$ python3 -q
>>> import numpy as np
>>> np.set_printoptions(suppress=True, linewidth=160)
>>> tidy = lambda a: np.round(a, 3) + 0
>>> X = np.loadtxt("arr.csv", delimiter=",")
>>> print(X)
[[ 4.  1.  0.  4.  3. -1.  2.  4.  3.  3.]
 [ 4.  4.  3.  5.  5. -4.  0.  1.  4.  5.]
 [ 0.  2.  4.  4.  4. -2.  1.  3.  1.  5.]
 [ 1.  0.  2.  4.  0.  0.  5.  4.  3.  2.]
 [ 1.  4.  4.  4.  5. -4.  1.  3.  3.  2.]
 [ 1.  2.  3.  1.  0. -2.  1.  3.  5.  3.]
 [ 1.  0.  3.  2.  5.  0.  3.  3.  1.  5.]
 [ 3.  1.  2.  0.  0. -1.  5.  0.  4.  2.]]
>>> rng = np.random.default_rng(5474)
>>> Y = X + rng.integers(-2, 3, (8, 7)) @ rng.integers(-2, 3, (7, 10))
>>> print(Y)
[[ -4.   8.   7.   0. -12.   1. -10.   1.   4.   9.]
 [  1.   3.  -1.   8.   6.  -6.   0.  -2.  -4.   6.]
 [  7.   0.   8.  12.   7.  -9.   5.   8.   1.   1.]
 [  4.  -5.   4.  10.   2.   1.  15.  17.   0.  -2.]
 [  3.   5.   5.   5.   9.  -5.   1.   4.   9.   2.]
 [ -2.  12.   6.  12.  -6.   0.  -9.   1.   4.   9.]
 [  5.  -2.   7.   4.   3.  -3.   8.  11.  -2.  -1.]
 [  4.   2.   6.   3.   3. -15.   1.  -3.   6.   1.]]
>>> print(np.abs(Y - X).sum(axis=1))
[65. 26. 44. 49. 17. 54. 39. 36.]
>>> Y = np.array([[1, 1], [1, -1]])
>>> W0 = np.kron(Y, np.kron(Y, Y))[rng.permutation(8)][:8]
>>> print(W0)
[[ 1 -1  1 -1  1 -1  1 -1]
 [ 1  1  1  1  1  1  1  1]
 [ 1  1 -1 -1 -1 -1  1  1]
 [ 1 -1 -1  1  1 -1 -1  1]
 [ 1  1  1  1 -1 -1 -1 -1]
 [ 1 -1 -1  1 -1  1  1 -1]
 [ 1 -1  1 -1 -1  1 -1  1]
 [ 1  1 -1 -1  1  1 -1 -1]]
>>> r0, v = X[7], X[2]
>>> print(r0 @ v)
31.0
>>> p = (r0 @ v) / (r0 @ r0) * r0
>>> print(tidy(np.linalg.norm(r0 + v) ** 2 + np.linalg.norm(r0 - v) ** 2))
304.0
>>> print(np.linalg.matrix_rank(np.outer(r0, v)))
1
>>> print(tidy((v - p) @ r0))
0.0
>>> print(tidy(v - p))
[-1.55   1.483  2.967  4.     4.    -1.483 -1.583  3.    -1.067  3.967]
>>> print(tidy(p))
[ 1.55   0.517  1.033  0.     0.    -0.517  2.583  0.     2.067  1.033]
>>> print(np.outer(r0, v))
[[  0.   6.  12.  12.  12.  -6.   3.   9.   3.  15.]
 [  0.   2.   4.   4.   4.  -2.   1.   3.   1.   5.]
 [  0.   4.   8.   8.   8.  -4.   2.   6.   2.  10.]
 [  0.   0.   0.   0.   0.  -0.   0.   0.   0.   0.]
 [  0.   0.   0.   0.   0.  -0.   0.   0.   0.   0.]
 [ -0.  -2.  -4.  -4.  -4.   2.  -1.  -3.  -1.  -5.]
 [  0.  10.  20.  20.  20. -10.   5.  15.   5.  25.]
 [  0.   0.   0.   0.   0.  -0.   0.   0.   0.   0.]
 [  0.   8.  16.  16.  16.  -8.   4.  12.   4.  20.]
 [  0.   4.   8.   8.   8.  -4.   2.   6.   2.  10.]]
>>> m1 = np.load("layer15.npy")
>>> print(m1)
[[ 2  0  0  0  0  0  0  0]
 [ 1 -2  0  0  0  0  0  0]
 [ 1  0 -1  0  0  0  0  0]
 [-3  1 -1 -2  0  0  0  0]
 [ 3  2  0  3  0  0  0  0]
 [-2  2 -2 -3  2 -1  0  0]
 [-2  3  3 -3  1 -2  2  0]
 [ 1 -3  1 -2  1  1 -3  3]]
>>> r0, v = m1[3], m1[7]
>>> print(r0 @ v)
-3
>>> p = (r0 @ v) / (r0 @ r0) * r0
>>> print(np.outer(r0, v))
[[-3  9 -3  6 -3 -3  9 -9]
 [ 1 -3  1 -2  1  1 -3  3]
 [-1  3 -1  2 -1 -1  3 -3]
 [-2  6 -2  4 -2 -2  6 -6]
 [ 0  0  0  0  0  0  0  0]
 [ 0  0  0  0  0  0  0  0]
 [ 0  0  0  0  0  0  0  0]
 [ 0  0  0  0  0  0  0  0]]
>>> print(tidy((v - p) @ r0))
0.0
>>> print(tidy(v - p))
[ 0.4 -2.8  0.8 -2.4  1.   1.  -3.   3. ]
>>> z = rng.permutation(8)
>>> print(z)
[6 0 5 7 3 1 4 2]
>>> Y = m1[z][:, z]
>>> print(tidy(np.linalg.det(Y)), tidy(np.linalg.det(m1[z])))
0.0 0.0
>>> print(np.diag(Y))
[ 2  2 -1  3 -2 -2  0 -1]
>>> print(np.trace(Y))
1
>>> Y = np.array([[-3, -2, -1],
...     [-1, 3, 0],
...     [2, 1, 0],
...     [2, 3, 1],
...     [1, -1, 1],
...     [-3, -1, -3],
...     [-1, -2, 1],
...     [3, 1, 2]])
>>> print(m1 @ Y)
[[-6 -4 -2]
 [-1 -8 -1]
 [-5 -3 -1]
 [ 2  2  1]
 [-5  9  0]
 [-1 -2  4]
 [ 8  4  8]
 [ 8 -9 -2]]
>>> print(np.vstack([m1, Y.T]).shape)
(11, 8)
>>> print(np.einsum("ij,ij->i", m1, m1))
[ 4  5  2 15 22 26 40 35]
>>> arr = np.load("out5.npy")
>>> print(tidy(arr))
[[-0.122  0.655 -1.589  1.343 -0.974  0.519  0.232  0.523  1.159 -0.593  0.992]
 [ 1.588 -0.984  0.37   0.333 -1.088 -0.218 -0.496  0.854 -1.331 -0.25   1.104]
 [-0.122  1.519 -0.346 -0.75   0.282 -0.886 -0.596  1.476 -0.201  1.46   0.653]
 [-0.733 -0.778 -1.162 -0.641  1.145  1.155 -1.194  0.883 -0.691 -0.875  0.05 ]
 [-0.855  1.212 -0.041 -1.037 -1.172  0.091  0.857 -0.23  -1.419 -1.239  0.072]
 [-0.122 -0.993 -1.216  0.112 -0.005 -1.586  1.232  0.967 -0.268 -0.142 -1.203]
 [ 0.489  0.519 -0.337  0.38   1.606 -1.397  0.021 -0.969 -0.322 -1.126  1.181]
 [ 0.122 -0.42  -1.558 -0.222 -0.179  0.418  0.348 -1.528 -0.954  1.587  0.492]
 [ 1.955  1.133 -0.405  0.054  0.737  1.105  0.698  0.324 -0.336 -0.147 -1.113]
 [ 0.367 -0.71   0.196 -1.592  0.397  0.473  1.567  0.44   1.014 -0.045  1.315]
 [-0.977 -0.017  0.803  1.514  0.889  0.686  1.266  0.694 -1.061  0.569  0.558]]
>>> z = rng.permutation(11)
>>> print(z)
[ 5  1  7  8  0  2  3 10  6  4  9]
>>> Y = arr[z][:, z]
>>> print(tidy(np.diag(Y)))
[-1.586 -0.984 -1.528 -0.336 -0.122 -0.346 -0.641  0.558  0.021 -1.172 -0.045]
>>> print(tidy(np.linalg.det(Y)), tidy(np.linalg.det(arr[z])))
177147.0 177147.0
>>> print(tidy(np.trace(Y)))
-6.18
>>> mat = np.loadtxt("run11.csv", delimiter=",")
>>> print(tidy(mat))
[[-0.347 -0.077 -0.191 -0.221  0.733  0.198 -0.388 -0.139  0.136  0.032  0.149]
 [ 0.303  0.002 -0.18  -0.257  0.341 -0.075  0.265  0.247  0.058 -0.55  -0.5  ]
 [-0.043 -0.397 -0.723 -0.063 -0.298  0.297  0.078  0.148 -0.159 -0.131  0.257]
 [-0.13   0.533 -0.049  0.041 -0.219 -0.003 -0.211 -0.098  0.223 -0.649  0.349]
 [-0.217 -0.172  0.185 -0.259  0.056 -0.569 -0.049  0.519 -0.277 -0.104  0.369]
 [-0.217  0.324 -0.201  0.099 -0.169  0.063 -0.515  0.452 -0.189  0.162 -0.484]
 [ 0.39  -0.023  0.191  0.541  0.308  0.331 -0.134  0.266 -0.363 -0.168  0.254]
 [ 0.13  -0.3   -0.267  0.426  0.031 -0.588 -0.356 -0.354 -0.015 -0.145 -0.142]
 [ 0.087  0.238 -0.036 -0.346  0.002 -0.003 -0.034 -0.453 -0.778 -0.048 -0.034]
 [-0.694 -0.212  0.209  0.326  0.004  0.132  0.284 -0.102 -0.22  -0.321 -0.253]
 [-0.13   0.475 -0.423  0.319  0.285 -0.259  0.484  0.061 -0.068  0.259  0.138]]
>>> Y = np.array([[-1, 3],
...     [1, -1],
...     [-2, 0],
...     [-1, -1],
...     [-2, 3],
...     [-3, 2],
...     [-2, 0],
...     [-3, 2],
...     [2, 2],
...     [-1, 2],
...     [-3, -2]])
>>> print(np.linalg.matrix_rank(mat @ Y))
2
>>> print(np.vstack([mat, Y.T]).shape)
(13, 11)
>>> print(tidy(np.einsum("ij,ij->i", mat, mat)))
[1. 1. 1. 1. 1. 1. 1. 1. 1. 1. 1.]
>>> print(np.allclose(mat, mat.T))
False
>>> print(tidy(np.linalg.norm(mat, axis=0)))
[1. 1. 1. 1. 1. 1. 1. 1. 1. 1. 1.]
>>> print(np.linalg.norm(mat, axis=1).argmax())
1
>>> print(tidy(np.linalg.norm(mat, axis=1)))
[1. 1. 1. 1. 1. 1. 1. 1. 1. 1. 1.]
>>> print(tidy(np.linalg.norm(mat) ** 2 / np.linalg.norm(mat, 2) ** 2))
11.0
>>> print(tidy(mat[:, 5] @ mat[:, 10]))
0.0
>>> print(tidy(np.linalg.svd(mat, compute_uv=False)))
[1. 1. 1. 1. 1. 1. 1. 1. 1. 1. 1.]
>>> print(tidy(mat.T @ mat))
[[1. 0. 0. 0. 0. 0. 0. 0. 0. 0. 0.]
 [0. 1. 0. 0. 0. 0. 0. 0. 0. 0. 0.]
 [0. 0. 1. 0. 0. 0. 0. 0. 0. 0. 0.]
 [0. 0. 0. 1. 0. 0. 0. 0. 0. 0. 0.]
 [0. 0. 0. 0. 1. 0. 0. 0. 0. 0. 0.]
 [0. 0. 0. 0. 0. 1. 0. 0. 0. 0. 0.]
 [0. 0. 0. 0. 0. 0. 1. 0. 0. 0. 0.]
 [0. 0. 0. 0. 0. 0. 0. 1. 0. 0. 0.]
 [0. 0. 0. 0. 0. 0. 0. 0. 1. 0. 0.]
 [0. 0. 0. 0. 0. 0. 0. 0. 0. 1. 0.]
 [0. 0. 0. 0. 0. 0. 0. 0. 0. 0. 1.]]
>>> data = np.array([[0.9, -1.9, -1.7, -3.1, 0.4],
...     [-0.4, -0.1, 0.4, -0.5, 0.7],
...     [0.4, -3.1, -0.4, 0.4, -1.3],
...     [-1.1, 0.2, 0.2, 1.2, -0.3],
...     [1.3, 0.2, -0.9, 1.0, 0.6],
...     [-0.7, 0.7, -2.4, -0.4, -1.2],
...     [0.8, 0.7, -1.6, 0.1, 0.0],
...     [0.6, -1.1, -0.2, -0.3, -0.3],
...     [-0.3, -0.8, -2.4, -0.4, 0.0],
...     [-0.7, -0.1, -0.5, -0.3, -0.5],
...     [-0.8, 0.5, 1.2, 0.1, -1.2],
...     [0.6, -0.8, -0.3, 0.3, -0.5]])
>>> print(data)
[[ 0.9 -1.9 -1.7 -3.1  0.4]
 [-0.4 -0.1  0.4 -0.5  0.7]
 [ 0.4 -3.1 -0.4  0.4 -1.3]
 [-1.1  0.2  0.2  1.2 -0.3]
 [ 1.3  0.2 -0.9  1.   0.6]
 [-0.7  0.7 -2.4 -0.4 -1.2]
 [ 0.8  0.7 -1.6  0.1  0. ]
 [ 0.6 -1.1 -0.2 -0.3 -0.3]
 [-0.3 -0.8 -2.4 -0.4  0. ]
 [-0.7 -0.1 -0.5 -0.3 -0.5]
 [-0.8  0.5  1.2  0.1 -1.2]
 [ 0.6 -0.8 -0.3  0.3 -0.5]]
>>> hat = data @ np.linalg.solve(data.T @ data, data.T)
>>> print(np.linalg.matrix_rank(np.eye(12) - hat))
7
>>> print(tidy(np.diag(hat)))
[0.779 0.221 0.79  0.357 0.471 0.661 0.346 0.117 0.517 0.119 0.471 0.151]
>>> print(np.trace(hat))
5.0
>>> Y = np.c_[data[:, :2] @ np.array([[0, 2], [4, 2]]), np.array([-1, -1, 1, 1, 2, -2, 0, 1, -1, -2, -1, -2])]
>>> print(tidy(Y))
[[ -7.6  -2.   -1. ]
 [ -0.4  -1.   -1. ]
 [-12.4  -5.4   1. ]
 [  0.8  -1.8   1. ]
 [  0.8   3.    2. ]
 [  2.8   0.   -2. ]
 [  2.8   3.    0. ]
 [ -4.4  -1.    1. ]
 [ -3.2  -2.2  -1. ]
 [ -0.4  -1.6  -2. ]
 [  2.   -0.6  -1. ]
 [ -3.2  -0.4  -2. ]]
>>> print(tidy(np.linalg.norm(Y - data @ np.linalg.lstsq(data, Y)[0], axis=0)))
[0.    0.    3.129]
>>> print(np.linalg.matrix_rank(Y))
3
